% ipython --no-banner

In [1]: import numpy as np

In [2]: import numpy.linalg as la

In [3]: np.set_printoptions(precision=2, suppress=True, linewidth=200)

In [4]: m1 = np.load("mat.npy")

In [5]: print(m1)
[[0. 0. 0. 0. 0. 0. 3.]
 [0. 0. 0. 0. 1. 1. 1.]
 [0. 0. 0. 0. 5. 5. 2.]
 [0. 0. 0. 0. 1. 2. 3.]
 [0. 1. 5. 1. 0. 0. 0.]
 [0. 1. 5. 2. 0. 0. 0.]
 [3. 1. 2. 3. 0. 0. 0.]]

In [6]: w, V = la.eigh(m1)

In [7]: x0 = np.array([-1, 2, -9, -1, -5, 3, 5])

In [8]: np.round(x0 @ m1 @ x0 / (x0 @ x0), 2), round(float(w[0]), 2), round(w[-1], 2)
Out[8]: (np.float64(-0.34), -8.21, np.float64(8.21))

In [9]: (np.sign(V[:, -1].round(6)) == np.sign(V[0, -1].round(6))).astype(int)
Out[9]: array([1, 1, 1, 1, 1, 1, 1])

In [10]: x0 @ m1 @ x0
Out[10]: np.float64(-50.0)

In [11]: left, sig, VT = la.svd(m1)

In [12]: sig.round(2) + 0
Out[12]: array([8.21, 8.21, 3.51, 3.51, 0.54, 0.54, 0.  ])

In [13]: Y = left[:, :6] @ np.diag(sig[:6]) @ VT[:6]

In [14]: la.matrix_rank(m1, rtol=0.05)
Out[14]: np.int64(6)

In [15]: print(np.round(la.norm(m1 - Y) / la.norm(m1), 2))
0.0

In [16]: round(np.abs(m1 - Y).max(), 2)
Out[16]: np.float64(0.0)

In [17]: Y.round(2) + 0
Out[17]: 
array([[0., 0., 0., 0., 0., 0., 3.],
       [0., 0., 0., 0., 1., 1., 1.],
       [0., 0., 0., 0., 5., 5., 2.],
       [0., 0., 0., 0., 1., 2., 3.],
       [0., 1., 5., 1., 0., 0., 0.],
       [0., 1., 5., 2., 0., 0., 0.],
       [3., 1., 2., 3., 0., 0., 0.]])

In [18]: [round(float(la.det(m1[:i, :i])), 2) + 0 for i in range(1, 8)]
Out[18]: [0.0, 0.0, 0.0, 0.0, 0.0, 0.0, 0.0]

In [19]: np.all(la.eigvalsh(m1) > 0)
Out[19]: np.False_

In [20]: Y = m1 / la.norm(m1, axis=1, keepdims=True)

In [21]: C2 = Y @ Y.T

In [22]: round(np.degrees(np.arccos(np.clip(C2[4, 6], -1, 1))), 2)
Out[22]: np.float64(55.82)

In [23]: (np.abs(C2) > 0.9).astype(int)
Out[23]: 
array([[1, 0, 0, 0, 0, 0, 0],
       [0, 1, 1, 1, 0, 0, 0],
       [0, 1, 1, 0, 0, 0, 0],
       [0, 1, 0, 1, 0, 0, 0],
       [0, 0, 0, 0, 1, 1, 0],
       [0, 0, 0, 0, 1, 1, 0],
       [0, 0, 0, 0, 0, 0, 1]])

In [24]: print((C2 - 2 * np.eye(7)).round(6).argmax(axis=1))
[3 2 1 1 5 4 5]

In [25]: C2
Out[25]: 
array([[1.  , 0.58, 0.27, 0.8 , 0.  , 0.  , 0.  ],
       [0.58, 1.  , 0.94, 0.93, 0.  , 0.  , 0.  ],
       [0.27, 0.94, 1.  , 0.76, 0.  , 0.  , 0.  ],
       [0.8 , 0.93, 0.76, 1.  , 0.  , 0.  , 0.  ],
       [0.  , 0.  , 0.  , 0.  , 1.  , 0.98, 0.56],
       [0.  , 0.  , 0.  , 0.  , 0.98, 1.  , 0.65],
       [0.  , 0.  , 0.  , 0.  , 0.56, 0.65, 1.  ]])

In [26]: arr = np.array([[-1, 0, 1, 2, 3, 4, 5, 6, 7],
    ...:     [8, 9, 10, 11, 12, 13, 14, 15, 16],
    ...:     [17, 18, 19, 20, 21, 22, 23, 24, 25],
    ...:     [26, 27, 28, 29, 30, 31, 32, 33, 34],
    ...:     [35, 36, 37, 38, 39, 40, 41, 42, 43]])

In [27]: arr
Out[27]: 
array([[-1,  0,  1,  2,  3,  4,  5,  6,  7],
       [ 8,  9, 10, 11, 12, 13, 14, 15, 16],
       [17, 18, 19, 20, 21, 22, 23, 24, 25],
       [26, 27, 28, 29, 30, 31, 32, 33, 34],
       [35, 36, 37, 38, 39, 40, 41, 42, 43]])

In [28]: # null space of dimension 7

In [29]: print(la.matrix_rank(arr, rtol=0.1))
1

In [30]: Y = arr / np.sqrt((arr ** 2).mean(axis=1, keepdims=True))

In [31]: la.norm(Y, axis=1)
Out[31]: array([3., 3., 3., 3., 3.])

In [32]: arr - arr.mean(axis=1, keepdims=True)
Out[32]: 
array([[-4., -3., -2., -1.,  0.,  1.,  2.,  3.,  4.],
       [-4., -3., -2., -1.,  0.,  1.,  2.,  3.,  4.],
       [-4., -3., -2., -1.,  0.,  1.,  2.,  3.,  4.],
       [-4., -3., -2., -1.,  0.,  1.,  2.,  3.,  4.],
       [-4., -3., -2., -1.,  0.,  1.,  2.,  3.,  4.]])

In [33]: np.abs(np.diag(la.qr(arr)[1])) > 1e-9
Out[33]: array([ True,  True, False, False, False])

In [34]: np.round(arr @ la.pinv(arr) @ arr, 2) + 0
Out[34]: 
array([[-1.,  0.,  1.,  2.,  3.,  4.,  5.,  6.,  7.],
       [ 8.,  9., 10., 11., 12., 13., 14., 15., 16.],
       [17., 18., 19., 20., 21., 22., 23., 24., 25.],
       [26., 27., 28., 29., 30., 31., 32., 33., 34.],
       [35., 36., 37., 38., 39., 40., 41., 42., 43.]])

In [35]: round(float(np.trace(la.pinv(arr) @ arr)), 2)
Out[35]: 2.0

In [36]: Y = np.array([[-1.0, 1.4, -0.4],
    ...:     [0.1, 0.0, -1.0],
    ...:     [0.5, -0.2, -0.6],
    ...:     [0.7, 1.1, -1.1],
    ...:     [-0.4, 0.5, -0.7],
    ...:     [-0.6, -0.2, 0.2],
    ...:     [-0.1, 1.1, 0.1],
    ...:     [-0.7, 1.9, 0.5]])

In [37]: C = np.array([[1.2, 1.3, 0.6, -1.7, 0.7],
    ...:     [0.0, 0.4, -0.8, 0.3, 0.9],
    ...:     [0.7, -0.5, 1.6, 0.9, -0.4]])

In [38]: K = Y @ C

In [39]: print(K)
[[-1.48 -0.54 -2.36  1.76  0.72]
 [-0.58  0.63 -1.54 -1.07  0.47]
 [ 0.18  0.87 -0.5  -1.45  0.41]
 [ 0.07  1.9  -2.22 -1.85  1.92]
 [-0.97  0.03 -1.76  0.2   0.45]
 [-0.58 -0.96  0.12  1.14 -0.68]
 [-0.05  0.26 -0.78  0.59  0.88]
 [-0.49 -0.4  -1.14  2.21  1.02]]

In [40]: # rows and columns are dependent

In [41]: rank = la.matrix_rank(K)

In [42]: rank
Out[42]: np.int64(3)

In [43]: ns = la.svd(K)[2][rank:].T

In [44]: la.matrix_rank(K.T @ K), la.matrix_rank(K @ K.T)
Out[44]: (np.int64(3), np.int64(3))

In [45]: ns.shape
Out[45]: (5, 2)

In [46]: ns @ ns.T
Out[46]: 
array([[ 0.57, -0.21, -0.38,  0.01, -0.24],
       [-0.21,  0.67,  0.08,  0.26, -0.32],
       [-0.38,  0.08,  0.26, -0.03,  0.21],
       [ 0.01,  0.26, -0.03,  0.12, -0.18],
       [-0.24, -0.32,  0.21, -0.18,  0.39]])
